$ ipython --no-banner

In [1]: import numpy as np

In [2]: from numpy import linalg as LA

In [3]: np.set_printoptions(precision=2, suppress=True, linewidth=160)

In [4]: def tidy(a):
   ...:     return np.round(a, 2) + 0
   ...: 

In [5]: m1 = np.load("m.npy")

In [6]: print(m1)
[[   5    4    2]
 [   0 -104    4]
 [  -4    0  145]]

In [7]: rng = np.random.default_rng(30128)

In [8]: z = rng.permutation(3)

In [9]: print(z)
[2 1 0]

In [10]: Y = m1[z][:, z]

In [11]: print(Y)
[[ 145    0   -4]
 [   4 -104    0]
 [   2    4    5]]

In [12]: print(tidy(np.sort(np.abs(LA.eigvals(Y)))))
[  5.06 104.   144.94]

In [13]: O, evecs = LA.qr(Y[:, :2])[0], LA.qr(Y[:, 2:])[0]

In [14]: s = LA.svd(O.T @ evecs, compute_uv=False)

In [15]: print((s > 0.9).sum())
0

In [16]: print(tidy(s))
[0.61]

In [17]: print(tidy(LA.norm(O @ O.T - evecs @ evecs.T, 2)))
1.0

In [18]: O, Rm = LA.qr(m1)

In [19]: print(tidy(Rm))
[[ -6.4   -3.12  89.02]
 [  0.   104.03  -1.25]
 [  0.     0.   114.54]]

In [20]: print(np.allclose(Rm.T @ Rm, m1.T @ m1))
True

In [21]: arr = 0.2 ** np.abs(np.subtract.outer(np.arange(8), np.arange(8)))

In [22]: print(tidy(arr))
[[1.   0.2  0.04 0.01 0.   0.   0.   0.  ]
 [0.2  1.   0.2  0.04 0.01 0.   0.   0.  ]
 [0.04 0.2  1.   0.2  0.04 0.01 0.   0.  ]
 [0.01 0.04 0.2  1.   0.2  0.04 0.01 0.  ]
 [0.   0.01 0.04 0.2  1.   0.2  0.04 0.01]
 [0.   0.   0.01 0.04 0.2  1.   0.2  0.04]
 [0.   0.   0.   0.01 0.04 0.2  1.   0.2 ]
 [0.   0.   0.   0.   0.01 0.04 0.2  1.  ]]

In [23]: vals, evecs = LA.eigh(arr)

In [24]: x = np.array([-2, 2, -1, -3, 1, 0, 2, 1])

In [25]: print(tidy(evecs * np.maximum(vals, 0) @ evecs.T))
[[1.   0.2  0.04 0.01 0.   0.   0.   0.  ]
 [0.2  1.   0.2  0.04 0.01 0.   0.   0.  ]
 [0.04 0.2  1.   0.2  0.04 0.01 0.   0.  ]
 [0.01 0.04 0.2  1.   0.2  0.04 0.01 0.  ]
 [0.   0.01 0.04 0.2  1.   0.2  0.04 0.01]
 [0.   0.   0.01 0.04 0.2  1.   0.2  0.04]
 [0.   0.   0.   0.01 0.04 0.2  1.   0.2 ]
 [0.   0.   0.   0.   0.01 0.04 0.2  1.  ]]

In [26]: print(tidy(LA.eigvalsh(arr[1:, 1:])))
[0.68 0.73 0.82 0.94 1.1  1.29 1.44]

In [27]: print(tidy(x @ arr @ x))
22.19

In [28]: x = np.array([3, -1, 3, 3, 3, -3, 0, -3])

In [29]: rhs = arr @ x

In [30]: coef, lr = np.zeros(8), 1 / LA.norm(arr, 2) ** 2

In [31]: for i in range(150):
    ...:     coef -= lr * arr.T @ (arr @ coef - rhs)
    ...:     if i % 50 == 0: print(i, round(LA.norm(arr @ coef - rhs), 2))
    ...: 
0 3.13
50 0.0
100 0.0

In [32]: print(tidy(coef))
[ 3. -1.  3.  3.  3. -3.  0. -3.]

In [33]: print(tidy(LA.det(arr)))
0.75

In [34]: print(tidy(LA.matrix_power(arr, 2)))
[[1.04 0.41 0.12 0.03 0.01 0.   0.   0.  ]
 [0.41 1.08 0.42 0.12 0.03 0.01 0.   0.  ]
 [0.12 0.42 1.08 0.42 0.12 0.03 0.01 0.  ]
 [0.03 0.12 0.42 1.08 0.42 0.12 0.03 0.01]
 [0.01 0.03 0.12 0.42 1.08 0.42 0.12 0.03]
 [0.   0.01 0.03 0.12 0.42 1.08 0.42 0.12]
 [0.   0.   0.01 0.03 0.12 0.42 1.08 0.41]
 [0.   0.   0.   0.01 0.03 0.12 0.41 1.04]]

In [35]: print(np.allclose(arr @ arr.T, arr.T @ arr))
True

In [36]: assert arr == arr.T
ValueError: The truth value of an array with more than one element is ambiguous. Use a.any() or a.all()


In [37]: print(tidy(np.sort(np.abs(LA.eigvals(arr)))))
[0.68 0.72 0.78 0.88 1.01 1.16 1.32 1.45]

In [38]: J = np.load("x.npy")

In [39]: print(J)
[[ 3  1  2  1  1  0]
 [ 2  3  2  0  1  0]
 [ 3  2  3  3  2  2]
 [ 0  0  0  2  2  2]
 [ 1  3  3  2  3  2]
 [ 1 -2  0  1  0  0]]

In [40]: print(tidy(LA.svd(J, compute_uv=False)))
[9.99 3.89 3.28 0.79 0.76 0.  ]

In [41]: print(J - J[0])
[[ 0  0  0  0  0  0]
 [-1  2  0 -1  0  0]
 [ 0  1  1  2  1  2]
 [-3 -1 -2  1  1  2]
 [-2  2  1  1  2  2]
 [-2 -3 -2  0 -1  0]]

In [42]: print(J.sum(axis=0))
[10  7 10  9  9  6]

In [43]: print(tidy(LA.norm(J, 2) / LA.norm(J)))
0.89

In [44]: rk = LA.matrix_rank(J)

In [45]: print(rk)
5

In [46]: ns = LA.svd(J)[2][rk:].T

In [47]: print(tidy(ns @ ns.T))
[[ 0.03 -0.04  0.03 -0.12 -0.01  0.13]
 [-0.04  0.05 -0.04  0.15  0.01 -0.16]
 [ 0.03 -0.04  0.03 -0.12 -0.01  0.13]
 [-0.12  0.15 -0.12  0.41  0.03 -0.44]
 [-0.01  0.01 -0.01  0.03  0.   -0.03]
 [ 0.13 -0.16  0.13 -0.44 -0.03  0.47]]

In [48]: print(LA.matrix_rank(J.T @ J), LA.matrix_rank(J @ J.T))
5 5

In [49]: print([int(LA.matrix_rank(J[:i])) for i in range(1, len(J) + 1)])
[1, 2, 3, 4, 5, 5]

In [50]: print(tidy(ns[:, 0] / ns[np.abs(ns[:, 0]).round(6).argmax(), 0]))
[ 0.27 -0.33  0.27 -0.93 -0.07  1.  ]

In [51]: print(ns.shape)
(6, 1)

In [52]: Y = J / LA.norm(J, axis=1, keepdims=True)

In [53]: gram = Y @ Y.T

In [54]: print((gram - 2 * np.eye(6)).round(6).argmax(axis=1))
[2 0 4 4 2 3]

In [55]: print(tidy(gram[3]))
[0.29 0.14 0.65 1.   0.67 0.24]

In [56]: print(np.argwhere(np.triu(np.abs(gram) > 0.95, 1)))
[]

In [57]: z = rng.integers(0, 2, 7)

In [58]: M = (z[:, None] == z) * 2 + np.eye(7)

In [59]: print(M)
[[3. 2. 2. 2. 2. 0. 2.]
 [2. 3. 2. 2. 2. 0. 2.]
 [2. 2. 3. 2. 2. 0. 2.]
 [2. 2. 2. 3. 2. 0. 2.]
 [2. 2. 2. 2. 3. 0. 2.]
 [0. 0. 0. 0. 0. 3. 0.]
 [2. 2. 2. 2. 2. 0. 3.]]

In [60]: x = np.ones(7)

In [61]: for _ in range(7):
    ...:     x = M @ x
    ...:     x /= LA.norm(x)
    ...:     print(round(x @ M @ x, 2))
    ...: 
12.91
13.0
13.0
13.0
13.0
13.0
13.0

In [62]: print(tidy(LA.eigvalsh(M)[-1]))
13.0

In [63]: feats = np.load("data.npy")

In [64]: print(feats)
[[0 0 0]
 [0 3 0]
 [8 0 0]]

In [65]: proj = np.triu(np.array([[3, 3, -5], [-3, 3, -5], [-3, 5, 0]]), 1) + np.eye(3)

In [66]: Y = proj @ feats @ LA.inv(proj)

In [67]: print(tidy(LA.det(Y)))
0.0

In [68]: print(LA.matrix_rank(Y))
2

In [69]: print(Y)
[[-40. 129. 445.]
 [-40. 123. 415.]
 [  8. -24. -80.]]

In [70]: print(proj @ feats - feats @ proj)
[[-40.   9.   0.]
 [-40.   0.  15.]
 [  0. -24.  40.]]

In [71]: print(tidy(np.poly(Y)))
[ 1. -3.  0.  0.]

In [72]: F = np.load("layer11.npy")

In [73]: print(F)
[[ 0.1 -0.6  0.2]
 [ 0.  -0.3 -0.8]
 [-1.1 -0.1 -0.1]
 [-1.  -0.2 -0.1]
 [ 0.4 -1.1  1.7]
 [ 0.3  1.4  1.9]
 [ 1.6 -0.9 -1.1]
 [-0.8 -0.4  0.2]
 [ 0.2 -1.7 -0.5]
 [ 3.8  0.9  1.4]
 [ 0.8  0.1 -0.6]
 [-0.9 -0.6  0.4]
 [ 5.5 10.5 -4.5]
 [ 0.5  1.3  0.8]
 [ 1.5  1.  -0.1]
 [-0.1 -0.1 -0.5]
 [ 0.4  1.4 -0.6]
 [-1.6 -0.7 -0.4]
 [ 1.6  1.   1.2]
 [ 1.8 -0.1 -0.5]
 [ 0.2 -0.8 -1.9]
 [ 0.   0.4 -0.2]
 [-0.9 -0.7  0.8]
 [ 0.5  0.6 -1.6]
 [ 0.7  0.5 -0.3]
 [ 2.1  0.2  1.1]]

In [74]: Y = np.c_[F[:, :1] @ np.array([[1]]), np.array([0, 2, -1, 1, 1, 2, 1, 1, 2, 1, 0, 1, -1, -2, 0, -1, 2, 2, 2, 2, -2, -1, 1, 2, 1, -1])]

In [75]: print(Y)
[[ 0.1  0. ]
 [ 0.   2. ]
 [-1.1 -1. ]
 [-1.   1. ]
 [ 0.4  1. ]
 [ 0.3  2. ]
 [ 1.6  1. ]
 [-0.8  1. ]
 [ 0.2  2. ]
 [ 3.8  1. ]
 [ 0.8  0. ]
 [-0.9  1. ]
 [ 5.5 -1. ]
 [ 0.5 -2. ]
 [ 1.5  0. ]
 [-0.1 -1. ]
 [ 0.4  2. ]
 [-1.6  2. ]
 [ 1.6  2. ]
 [ 1.8  2. ]
 [ 0.2 -2. ]
 [ 0.  -1. ]
 [-0.9  1. ]
 [ 0.5  2. ]
 [ 0.7  1. ]
 [ 2.1 -1. ]]

In [76]: print(LA.matrix_rank(Y))
2

In [77]: Xc = (F - F.mean(axis=0)) / F.std(axis=0)

In [78]: print(np.argwhere(np.abs(Xc) > 2))
[[ 9  0]
 [12  0]
 [12  1]
 [12  2]]

In [79]: print(tidy(Xc.std(axis=0)))
[1. 1. 1.]

In [80]: coef = LA.lstsq(np.delete(Xc, 0, axis=1), Xc[:, 0])[0]

In [81]: print(np.abs(coef).argmax())
0

In [82]: print(tidy(1 - np.var(Xc[:, 0] - np.delete(Xc, 0, axis=1) @ coef)))
0.51

In [83]: x = np.array([1, 2, 1])

In [84]: rhs = F @ x

In [85]: coef, lr = np.zeros(3), 1 / LA.norm(F, 2) ** 2

In [86]: for i in range(40):
    ...:     coef -= lr * F.T @ (F @ coef - rhs)
    ...:     if i % 10 == 0: print(i, round(LA.norm(F @ coef - rhs), 2))
    ...: 
0 7.15
10 1.72
20 0.53
30 0.17

In [87]: print(tidy(coef))
[1.01 1.99 0.99]

In [88]: data = np.load("mat.npy")

In [89]: print(data)
[[-13.6  -10.49  -6.07  -9.03  -4.55 -13.6 ]
 [ 13.51  10.42   6.05   8.97   4.5   13.35]
 [  2.93   2.32   1.31   2.01   1.03   2.92]
 [ -4.6   -3.58  -2.07  -3.02  -1.57  -4.75]
 [ -5.78  -4.57  -2.58  -3.9   -1.94  -5.92]
 [-18.46 -14.41  -8.22 -12.3   -6.18 -18.46]
 [-19.85 -15.44  -8.85 -13.3   -6.64 -19.81]
 [  1.75   1.35   0.79   1.18   0.55   1.78]
 [  2.05   1.61   0.9    1.35   0.58   1.97]
 [ -4.16  -3.19  -1.85  -2.8   -1.35  -4.13]
 [ -4.37  -3.4   -1.87  -2.9   -1.43  -4.3 ]
 [  6.49   4.9    2.75   4.26   2.17   6.37]
 [  6.26   4.94   2.74   4.21   2.07   6.29]
 [  9.55   7.47   4.19   6.36   3.25   9.6 ]
 [ -7.45  -5.75  -3.33  -4.87  -2.52  -7.41]
 [ -7.3   -5.66  -3.27  -4.91  -2.41  -7.35]
 [  3.52   2.82   1.61   2.41   1.19   3.59]
 [  7.8    6.04   3.37   5.03   2.52   7.72]
 [ -5.42  -4.22  -2.45  -3.55  -1.81  -5.48]
 [  3.92   2.99   1.74   2.6    1.31   3.87]]

In [90]: x = np.array([9, 3, 1, 9, 6, 7])

In [91]: rhs = data @ x

In [92]: print(tidy(LA.solve(data.T @ data, data.T @ rhs)))
[9. 3. 1. 9. 6. 7.]

In [93]: rhs = rhs + 0.02 * rng.normal(size=20)

In [94]: print(tidy(rhs))
[-363.67  360.1    79.35 -124.05 -156.47 -494.63 -532.05   47.01   53.6  -111.05 -116.2   171.82  168.22  256.48 -198.45 -196.06   95.71  206.15 -145.08
  104.34]

In [95]: coef, *_ = LA.lstsq(data, rhs)

In [96]: print(tidy(coef))
[9.07 3.12 1.05 8.9  5.96 6.89]

In [97]: print(tidy(LA.norm(rhs - data @ coef)))
0.08

In [98]: print([round(float(LA.norm(LA.solve(data.T @ data + lam * np.eye(6), data.T @ rhs))), 2) for lam in (0, 1, 10, 100)])
[15.98, 14.61, 14.59, 14.35]
